In [1]: import numpy as np

In [2]: import numpy.linalg as la

In [3]: np.set_printoptions(precision=2, suppress=True, linewidth=160)

In [4]: def rnd(a):
   ...:     return np.round(a, 2) + 0
   ...: 

In [5]: A = np.loadtxt("test6.csv", delimiter=",")

In [6]: print(A)
[[ 4.  1. -1. -3.  3. -2.]
 [-1. -5. -1.  0. -3. -1.]
 [ 0. -2. -4.  2.  1.  3.]
 [ 0.  0.  0. -1.  1.  1.]
 [ 0.  0.  0. -2. -2.  1.]
 [ 0.  0.  0.  2.  2. -1.]]

In [7]: # null space of dimension 1

In [8]: print(la.lstsq(A[:-1].T, A[-1])[2])
5

In [9]: print(rnd(np.trace(la.pinv(A) @ A)))
5.0

In [10]: print(np.unique(A.round(6), axis=0).shape)
(6, 6)

In [11]: print(rnd(la.norm(A, 2) / la.norm(A)))
0.67

In [12]: print(np.argsort(-la.norm(A, axis=0).round(6), kind="stable")[:3])
[1 4 3]

In [13]: left, sig, VT = la.svd(A, full_matrices=False)

In [14]: print(rnd(left.T @ left))
[[1. 0. 0. 0. 0. 0.]
 [0. 1. 0. 0. 0. 0.]
 [0. 0. 1. 0. 0. 0.]
 [0. 0. 0. 1. 0. 0.]
 [0. 0. 0. 0. 1. 0.]
 [0. 0. 0. 0. 0. 1.]]

In [15]: print(rnd(np.abs(VT[0])))
[0.43 0.59 0.19 0.32 0.51 0.24]

In [16]: print(left.shape, sig.shape, VT.shape)
(6, 6) (6,) (6, 6)

In [17]: M = np.load("mat.npy")

In [18]: print(M)
[[0. 0. 1.]
 [0. 0. 2.]
 [1. 2. 0.]]

In [19]: rng = np.random.default_rng(124219)

In [20]: labels = rng.permutation(3)

In [21]: print(labels)
[2 0 1]

In [22]: M2 = M[labels][:, labels]

In [23]: print(np.diag(M2))
[0. 0. 0.]

In [24]: print(np.allclose(M2, M))
False

In [25]: left, sig, VT = la.svd(M)

In [26]: print(rnd(sig))
[2.24 2.24 0.  ]

In [27]: M2 = left[:, :2] @ np.diag(sig[:2]) @ VT[:2]

In [28]: print(np.abs(M - M2).max())
0.0

In [29]: print(M2)
[[0. 0. 1.]
 [0. 0. 2.]
 [1. 2. 0.]]

In [30]: print(la.matrix_rank(M, rtol=0.05))
2

In [31]: P = np.triu(np.array([[4, 0, 0], [4, 3, 1], [5, 4, 1]]), 1) + np.eye(3)

In [32]: M2 = P @ M @ la.inv(P)

In [33]: print(M2)
[[ 0.  0.  1.]
 [ 1.  2.  0.]
 [ 1.  2. -2.]]

In [34]: print(np.trace(M2), np.trace(M))
0.0 0.0

In [35]: left, sig, VT = la.svd(M)

In [36]: V = VT[:(sig > 1e-8).sum()]

In [37]: x0 = M[2] + -2 * M[0] + rng.integers(2) * np.eye(3)[0]

In [38]: print(x0)
[ 2.  2. -2.]

In [39]: print(np.allclose(V.T @ V @ x0, x0))
False

In [40]: print(rnd(la.norm(x0 - V.T @ V @ x0)))
0.89

In [41]: print(rnd(V.T @ V))
[[0.2 0.4 0. ]
 [0.4 0.8 0. ]
 [0.  0.  1. ]]

In [42]: vals, V = la.eigh(M)

In [43]: x0 = np.array([3, 5, 8])

In [44]: print((np.sign(V[:, -1].round(6)) == np.sign(V[0, -1].round(6))).astype(int))
[1 1 1]

In [45]: print(rnd(la.eigvalsh(M[1:, 1:])))
[-2.  2.]

In [46]: print(rnd(x0 @ M @ x0 / (x0 @ x0)), rnd(vals[0]), rnd(vals[-1]))
2.12 -2.24 2.24

In [47]: feats = np.loadtxt("layer19.csv", delimiter=",")

In [48]: print(feats)
[[  0.88   0.71   0.82   0.07]
 [ -7.86  -6.44  -7.81  -6.36]
 [ -2.5   -1.78  -2.91  -2.76]
 [  4.1    4.02   4.34   3.54]
 [  4.61   3.42   4.68   3.53]
 [  5.14   3.67   4.95   3.8 ]
 [-13.38 -10.79 -13.96 -11.47]
 [ -5.07  -3.69  -5.07  -4.62]
 [  3.66   2.15   3.7    3.3 ]
 [  2.08   2.38   2.41   1.34]
 [ -7.11  -5.6   -6.78  -5.8 ]
 [ -5.96  -4.72  -6.3   -4.85]
 [  4.03   3.05   3.53   2.71]
 [  7.82   6.09   7.5    5.93]
 [  2.67   2.76   2.95   2.33]
 [  3.44   3.07   4.34   3.12]
 [  3.75   2.69   3.35   2.82]
 [ 11.27   8.62  11.02   9.46]
 [ -6.36  -4.86  -6.09  -5.46]
 [ -8.11  -6.3   -7.58  -6.31]
 [  5.2    4.61   5.63   3.85]
 [ -8.48  -6.75  -8.5   -7.04]
 [ -5.05  -3.59  -5.34  -3.42]
 [ -7.69  -5.98  -7.88  -5.82]
 [ -5.41  -4.01  -5.72  -4.34]]

In [49]: D = la.norm(feats[:, None] - feats[None], axis=-1)

In [50]: print(D[9].round(6).argsort(kind="stable")[:4])
[ 9 14 16 12]

In [51]: print(np.flatnonzero(D[9] < D.mean() / 2))
[ 0  3  4  5  8  9 12 14 15 16 20]

In [52]: print(D.shape)
(25, 25)

In [53]: print(rnd(D[:5, :5]))
[[ 0.   15.6   6.29  6.76  6.94]
 [15.6   0.    9.35 22.32 22.51]
 [ 6.29  9.35  0.   13.02 13.22]
 [ 6.76 22.32 13.02  0.    0.86]
 [ 6.94 22.51 13.22  0.86  0.  ]]

In [54]: cov = np.cov(feats, rowvar=False)

In [55]: print(rnd(la.eigvalsh(cov)[::-1]))
[133.66   0.13   0.07   0.06]

In [56]: print(np.argsort(-feats.std(axis=0).round(6), kind="stable"))
[2 0 3 1]

In [57]: print(np.median(feats, axis=0))
[0.88 0.71 0.82 0.07]

In [58]: print(rnd(np.corrcoef(feats.T)))
[[1. 1. 1. 1.]
 [1. 1. 1. 1.]
 [1. 1. 1. 1.]
 [1. 1. 1. 1.]]

In [59]: M2 = np.c_[feats[:, :3] @ np.array([[2, -1, -2], [-8, -3, 3], [-9, 4, 3]]), np.array([0, 1, 1, 0, 0, 0, 1, 1, 0, 2, 0, 0, 1, 0, 2, 1, 2, 0, 1, 0, 1, 0, 2, 1, 0])]

In [60]: print(rnd(M2))
[[ -11.3     0.27    2.83    0.  ]
 [ 106.09   -4.06  -27.03    1.  ]
 [  35.43   -3.8    -9.07    1.  ]
 [ -63.02    1.2    16.88    0.  ]
 [ -60.26    3.85   15.08    0.  ]
 [ -63.63    3.65   15.58    0.  ]
 [ 185.2   -10.09  -47.49    1.  ]
 [  65.01   -4.14  -16.14    1.  ]
 [ -43.18    4.69   10.23    0.  ]
 [ -36.57    0.42   10.21    2.  ]
 [  91.6    -3.21  -22.92    0.  ]
 [  82.54   -5.08  -21.14    0.  ]
 [ -48.11    0.94   11.68    1.  ]
 [-100.58    3.91   25.13    0.  ]
 [ -43.29    0.85   11.79    2.  ]
 [ -56.74    4.71   15.35    1.  ]
 [ -44.17    1.58   10.62    2.  ]
 [-145.6     6.95   36.38    0.  ]
 [  80.97   -3.42  -20.13    1.  ]
 [ 102.4    -3.31  -25.42    0.  ]
 [ -77.15    3.49   20.32    1.  ]
 [ 113.54   -5.27  -28.79    0.  ]
 [  66.68   -5.54  -16.69    2.  ]
 [ 103.38   -5.89  -26.2     1.  ]
 [  72.74   -5.44  -18.37    0.  ]]

In [61]: print(rnd(la.lstsq(feats, M2[:, 0])[0]))
[ 2. -8. -9.  0.]

In [62]: print(rnd(la.norm(la.qr(feats)[0].T @ M2, axis=0) ** 2 / ((M2 ** 2).sum(axis=0) + 1e-12)))
[1.   1.   1.   0.27]

In [63]: print(la.matrix_rank(M2))
4

In [64]: x0 = np.array([5, 2, 2, 0])

In [65]: print(la.norm(feats @ x0) <= la.norm(feats, 2) * la.norm(x0) + 1e-9)
True

In [66]: print(feats @ np.eye(4)[3])
[  0.07  -6.36  -2.76   3.54   3.53   3.8  -11.47  -4.62   3.3    1.34  -5.8   -4.85   2.71   5.93   2.33   3.12   2.82   9.46  -5.46  -6.31   3.85  -7.04
  -3.42  -5.82  -4.34]

In [67]: K = np.load("m.npy")

In [68]: print(rnd(K))
[[1.   0.   0.   0.   0.  ]
 [0.25 0.5  0.   0.25 0.  ]
 [0.33 0.33 0.33 0.   0.  ]
 [0.   0.   0.   0.5  0.5 ]
 [0.   0.   0.   0.   1.  ]]

In [69]: # a transition matrix

In [70]: M2 = A[0, 0] * A[1:] - np.outer(A[1:, 0], A[0])

In [71]: print(M2)
[[  0. -19.  -5.  -3.  -9.  -6.]
 [  0.  -8. -16.   8.   4.  12.]
 [  0.   0.   0.  -4.   4.   4.]
 [  0.   0.   0.  -8.  -8.   4.]
 [  0.   0.   0.   8.   8.  -4.]]

In [72]: print(np.flatnonzero(~M2.round(6).any(axis=1)))
[]

In [73]: print(A[:, 0] / A[0, 0])
[ 1.   -0.25  0.    0.    0.    0.  ]

In [74]: print(la.matrix_rank(M2), la.matrix_rank(A))
4 5

In [75]: labels = rng.permutation(5)

In [76]: print(labels)
[0 2 4 1 3]

In [77]: M2 = K[labels][:, labels]

In [78]: print(np.allclose(M2, K))
False

In [79]: print(rnd(la.det(M2)), rnd(la.det(K[labels])))
0.08 -0.08

In [80]: print(rnd(np.diag(M2)))
[1.   0.33 1.   0.5  0.5 ]

In [81]: print(rnd(np.sort(np.abs(la.eigvals(M2)))))
[0.33 0.5  0.5  1.   1.  ]
